% python3 -q
>>> import numpy as np
>>> from numpy import linalg as LA
>>> np.set_printoptions(suppress=True, linewidth=120)
>>> def rnd(a):
...     return np.round(a, 2) + 0
... 
>>> rng = np.random.default_rng(245612)
>>> A = rng.normal(size=(49, 6))
>>> A = 20 * A / LA.norm(A, axis=1, keepdims=True)
>>> rnd(A)
array([[-12.04,  13.85,   0.24,   4.84,  -5.15,   3.63],
       [  9.11,  16.82,  -0.28,  -5.47,   1.53,  -1.27],
       [ -5.71,   3.58,   4.96,   9.98,  -0.43, -15.17],
       [ -0.71,  -6.5 ,  11.81,   0.38,  -2.54,  14.54],
       [ -3.69,   8.44,  -1.12,  -9.2 ,  13.67,   6.5 ],
       [  3.41,  15.61,  -0.84,   3.87, -11.08,  -2.5 ],
       [  7.69,  -7.32,  -7.91,  10.05, -10.55,   3.5 ],
       [  6.11,  -6.49,  -3.47,  -4.65,   7.9 ,  14.99],
       [ 11.72,  -7.75,  -5.  ,   0.88,  13.29,  -0.58],
       [ 13.46,  -6.96,  11.58,   2.11,  -3.15,  -4.68],
       [ 15.79,   3.15,  -5.75,  -3.76,   9.43,  -2.14],
       [  6.16,  10.78,  -5.93,  -2.67,   3.08, -13.93],
       [ -4.45,   7.47,  -7.65, -13.98,  -2.21,   8.1 ],
       [  5.3 ,  -9.71,   0.68,  -8.68,   8.53, -11.36],
       [  3.35,   1.16,   2.16,   5.14,  13.18, -13.51],
       [ 10.49, -14.62,  -0.41,  -5.63,   5.41,   3.9 ],
       [ -5.71,   4.61,   6.69,   3.  ,  -3.2 ,  16.8 ],
       [  0.36,  15.24,  -8.47,  -7.95,   5.57,  -1.3 ],
       [  0.78, -11.26,  -1.66,   3.93, -15.46,   3.91],
       [ 13.92,   8.37,  -3.74, -10.1 ,  -4.02,  -2.02],
       [  0.71,   4.03,  -1.78, -12.37,  -8.7 , -12.31],
       [ 11.43,   3.57,   9.95,  -5.24,  11.18,  -2.29],
       [  2.32, -11.05,   1.68,  13.91,   0.78,  -8.69],
       [  7.1 ,  15.65,   9.07,  -2.49,   2.66,  -3.01],
       [ -3.85,   0.54,  -4.23,  -7.26,  12.56,  12.51],
       [ -7.72,   5.57,  -7.15,   3.18,  -0.77, -15.73],
       [  0.19,   5.56,  12.05,   5.28,   1.38,  13.93],
       [ -0.25,   0.51,  10.01,  -4.84,  15.24,   6.62],
       [ -7.79,   7.49,  -3.44,   7.68, -13.39,   5.75],
       [ -9.54,  -3.98,   3.82,  -7.12,   8.19,  12.67],
       [  0.1 , -10.8 ,  -2.82,  -2.21, -12.59,  10.58],
       [-13.53,  10.16,  -7.72,  -4.05,   6.04,   1.15],
       [  4.29,   2.87,  14.41,  -3.58,   1.14,  12.32],
       [  7.14, -12.45,   5.24,   7.03,   6.45,  -8.69],
       [  0.24,  -3.87,  -0.21,  -5.82,  -2.54, -18.56],
       [ -7.83,   6.19,  12.15,  -5.74, -10.14,   4.11],
       [ -5.4 ,  -5.22,  -9.15,   2.99, -15.13,  -4.71],
       [ 11.9 ,  -9.37,  -5.88,  -2.86,   0.71, -11.29],
       [  5.96,  -7.77,  -2.71,  16.14,   1.08,   5.93],
       [  4.95,  -2.16,  -1.91,   4.05,  17.47,  -6.76],
       [  0.49,   0.9 ,   2.29,   8.63, -11.29,  13.85],
       [ 14.97,   8.91,   6.06,  -4.53,   0.99,  -6.19],
       [-18.34,   5.45,  -0.51,  -3.77,  -4.4 ,   0.05],
       [ -0.45,  12.74,   1.37,  -5.16,   6.47, -12.93],
       [ -3.75,   2.26,  -9.02,  -6.25,  16.03,   1.8 ],
       [  7.03,   4.04,  13.39,  -3.37,   0.92,  11.96],
       [ 12.09, -12.75,   1.81,  -3.1 ,  -3.36,   8.19],
       [ -2.46,   2.03,   8.91,  -9.76,  -0.66, -14.65],
       [ 11.19,   3.11,  -0.64,   8.24,  11.95,   7.34]])
>>> U, sigma, Vt = LA.svd(A, full_matrices=False)
>>> (sigma > 1e-8).sum()
np.int64(6)
>>> rnd(U.T @ U)
array([[1., 0., 0., 0., 0., 0.],
       [0., 1., 0., 0., 0., 0.],
       [0., 0., 1., 0., 0., 0.],
       [0., 0., 0., 1., 0., 0.],
       [0., 0., 0., 0., 1., 0.],
       [0., 0., 0., 0., 0., 1.]])
>>> rnd(U.T @ A @ Vt.T)
array([[71.01,  0.  ,  0.  ,  0.  ,  0.  ,  0.  ],
       [ 0.  , 66.51,  0.  ,  0.  ,  0.  ,  0.  ],
       [ 0.  ,  0.  , 64.27,  0.  ,  0.  ,  0.  ],
       [ 0.  ,  0.  ,  0.  , 49.39,  0.  ,  0.  ],
       [ 0.  ,  0.  ,  0.  ,  0.  , 43.49,  0.  ],
       [ 0.  ,  0.  ,  0.  ,  0.  ,  0.  , 40.89]])
>>> rnd(sigma)
array([71.01, 66.51, 64.27, 49.39, 43.49, 40.89])
>>> rnd(Vt @ Vt.T)
array([[1., 0., 0., 0., 0., 0.],
       [0., 1., 0., 0., 0., 0.],
       [0., 0., 1., 0., 0., 0.],
       [0., 0., 0., 1., 0., 0.],
       [0., 0., 0., 0., 1., 0.],
       [0., 0., 0., 0., 0., 1.]])
>>> rnd(sigma / sigma[0])
array([1.  , 0.94, 0.91, 0.7 , 0.61, 0.58])
>>> rnd(np.cumsum(sigma ** 2) / np.sum(sigma ** 2))
array([0.26, 0.48, 0.69, 0.82, 0.91, 1.  ])
